$ python3 -q
>>> import numpy as np
>>> from numpy import linalg as LA
>>> np.set_printoptions(precision=2, suppress=True, linewidth=140)
>>> data = np.loadtxt("case7.csv", delimiter=",")
>>> print(data)
[[ 0.  0.  0.  0.  0.  0.  0.  0.  0.  3.]
 [ 0.  0.  0.  0.  1.  0.  0.  0.  0.  0.]
 [ 0.  0.  3.  0.  0.  0.  0.  0.  0.  0.]
 [ 0. -1.  0.  0.  0.  0.  0.  0.  0.  0.]
 [ 0.  0.  0.  0.  0.  3.  0.  0.  0.  0.]
 [ 0.  0.  0.  0.  0.  0.  0.  0.  0.  0.]
 [ 1.  0.  0.  0.  0.  0.  0.  0.  0.  0.]
 [ 0.  0.  0.  0.  0.  0.  1.  0.  0.  0.]
 [ 0.  0.  0.  0.  0.  0.  0. -3.  0.  0.]
 [ 0.  0.  0.  0.  0.  0.  0.  0. -2.  0.]]
>>> # splits into 3 blocks
>>> print(round(float(LA.norm(data, 1)), 2), round(LA.norm(data, np.inf), 2))
3.0 3.0
>>> print(round(LA.norm(data, 2), 2))
3.0
>>> print(round(LA.norm(data[7] - data[1]), 2))
1.41
>>> print(LA.norm(data, axis=1))
[3. 1. 3. 1. 3. 0. 1. 1. 3. 2.]
>>> print(data[7] @ data[1])
0.0
>>> print(LA.pinv(data))
[[ 0.    0.    0.    0.    0.    0.    1.    0.    0.    0.  ]
 [ 0.    0.    0.   -1.    0.    0.    0.    0.    0.    0.  ]
 [ 0.    0.    0.33  0.    0.    0.    0.    0.    0.    0.  ]
 [ 0.    0.    0.    0.    0.    0.    0.    0.    0.    0.  ]
 [ 0.    1.    0.    0.    0.    0.    0.    0.    0.    0.  ]
 [ 0.    0.    0.    0.    0.33  0.    0.    0.    0.    0.  ]
 [ 0.    0.    0.    0.    0.    0.    0.    1.    0.    0.  ]
 [ 0.    0.    0.    0.    0.    0.    0.    0.   -0.33  0.  ]
 [ 0.    0.    0.    0.    0.    0.    0.    0.    0.   -0.5 ]
 [ 0.33  0.    0.    0.    0.    0.    0.    0.    0.    0.  ]]
>>> print(LA.norm(data, axis=0))
[1. 1. 3. 0. 1. 3. 1. 3. 2. 3.]
>>> print(data @ data.T)
[[9. 0. 0. 0. 0. 0. 0. 0. 0. 0.]
 [0. 1. 0. 0. 0. 0. 0. 0. 0. 0.]
 [0. 0. 9. 0. 0. 0. 0. 0. 0. 0.]
 [0. 0. 0. 1. 0. 0. 0. 0. 0. 0.]
 [0. 0. 0. 0. 9. 0. 0. 0. 0. 0.]
 [0. 0. 0. 0. 0. 0. 0. 0. 0. 0.]
 [0. 0. 0. 0. 0. 0. 1. 0. 0. 0.]
 [0. 0. 0. 0. 0. 0. 0. 1. 0. 0.]
 [0. 0. 0. 0. 0. 0. 0. 0. 9. 0.]
 [0. 0. 0. 0. 0. 0. 0. 0. 0. 4.]]
>>> print(data.T @ data)
[[1. 0. 0. 0. 0. 0. 0. 0. 0. 0.]
 [0. 1. 0. 0. 0. 0. 0. 0. 0. 0.]
 [0. 0. 9. 0. 0. 0. 0. 0. 0. 0.]
 [0. 0. 0. 0. 0. 0. 0. 0. 0. 0.]
 [0. 0. 0. 0. 1. 0. 0. 0. 0. 0.]
 [0. 0. 0. 0. 0. 9. 0. 0. 0. 0.]
 [0. 0. 0. 0. 0. 0. 1. 0. 0. 0.]
 [0. 0. 0. 0. 0. 0. 0. 9. 0. 0.]
 [0. 0. 0. 0. 0. 0. 0. 0. 4. 0.]
 [0. 0. 0. 0. 0. 0. 0. 0. 0. 9.]]
